$ python -q
>>> import numpy as np
>>> np.set_printoptions(precision=2, suppress=True, linewidth=140)
>>> def rd(a):
...     return np.round(a, 2) + 0
... 
>>> B = np.array([[3]])
>>> W2 = np.array([[-4, 1, 0, -2, -1, -3, 2],
...     [-5, 5, 2, -2, -4, -4, 0],
...     [-3, -2, -1, -5, 1, 1, 2],
...     [3, -1, 5, 3, 3, -1, 1],
...     [1, -2, -3, 2, 5, 2, 1],
...     [-5, -4, -1, -5, -3, 5, 4],
...     [2, -2, 4, 5, -1, -3, -4]])
>>> E = np.block([[B, np.array([[3, 2, -1, -2, -2, -1, -1]])], [np.zeros((7, 1)), W2]])
>>> print(E)
[[ 3.  3.  2. -1. -2. -2. -1. -1.]
 [ 0. -4.  1.  0. -2. -1. -3.  2.]
 [ 0. -5.  5.  2. -2. -4. -4.  0.]
 [ 0. -3. -2. -1. -5.  1.  1.  2.]
 [ 0.  3. -1.  5.  3.  3. -1.  1.]
 [ 0.  1. -2. -3.  2.  5.  2.  1.]
 [ 0. -5. -4. -1. -5. -3.  5.  4.]
 [ 0.  2. -2.  4.  5. -1. -3. -4.]]
>>> vec = np.array([5, 1, 3, 5, 4, 0, 3, 0])
>>> rhs = E @ vec
>>> print(rhs)
[  8. -18.   0. -31.  34.  -6. -27.  27.]
>>> print(rd(np.linalg.solve(E, E[:, 5])))
[0. 0. 0. 0. 0. 1. 0. 0.]
>>> print(rd(np.linalg.solve(E, rhs + E[:, 1])))
[5. 2. 3. 5. 4. 0. 3. 0.]
>>> print(rd(np.linalg.solve(E, rhs)))
[5. 1. 3. 5. 4. 0. 3. 0.]
>>> B = np.linalg.invert(E)
Traceback (most recent call last):
  File "<python-input-13>", line 1, in <module>
    B = np.linalg.invert(E)
        ^^^^^^^^^^^^^^^^
AttributeError: module 'numpy.linalg' has no attribute 'invert'
>>> B = np.linalg.inv(E)
>>> print(rd(np.linalg.slogdet(E)[0]))
1.0
>>> print(np.allclose(B, E.T))
False
>>> print(rd(E @ B))
[[1. 0. 0. 0. 0. 0. 0. 0.]
 [0. 1. 0. 0. 0. 0. 0. 0.]
 [0. 0. 1. 0. 0. 0. 0. 0.]
 [0. 0. 0. 1. 0. 0. 0. 0.]
 [0. 0. 0. 0. 1. 0. 0. 0.]
 [0. 0. 0. 0. 0. 1. 0. 0.]
 [0. 0. 0. 0. 0. 0. 1. 0.]
 [0. 0. 0. 0. 0. 0. 0. 1.]]
>>> print(rd(np.linalg.det(E) * B))
[[ 70742. -32214.  72042.   6881.  21478.  97238.  40185.  39512.]
 [     0.  27720. -56616. -14637.   2982. -54264. -17997. -24276.]
 [     0. -34860.  37206.  -8925.   7734.  11280.  -6537. -23676.]
 [     0. -38724.  32052.  20769.  30654.   1572.   8007.   7086.]
 [     0.  11718.  11346. -46221.   1674.  32736.  18507.   9858.]
 [     0. -32844.  31986.  40173.  12912.  38754. -12807.   3774.]
 [     0. -70602.  42588.    462.   7518.  27594.  21882.  -4410.]
 [     0.  68376. -40614. -50253.  21504. -20664.  12201. -31584.]]
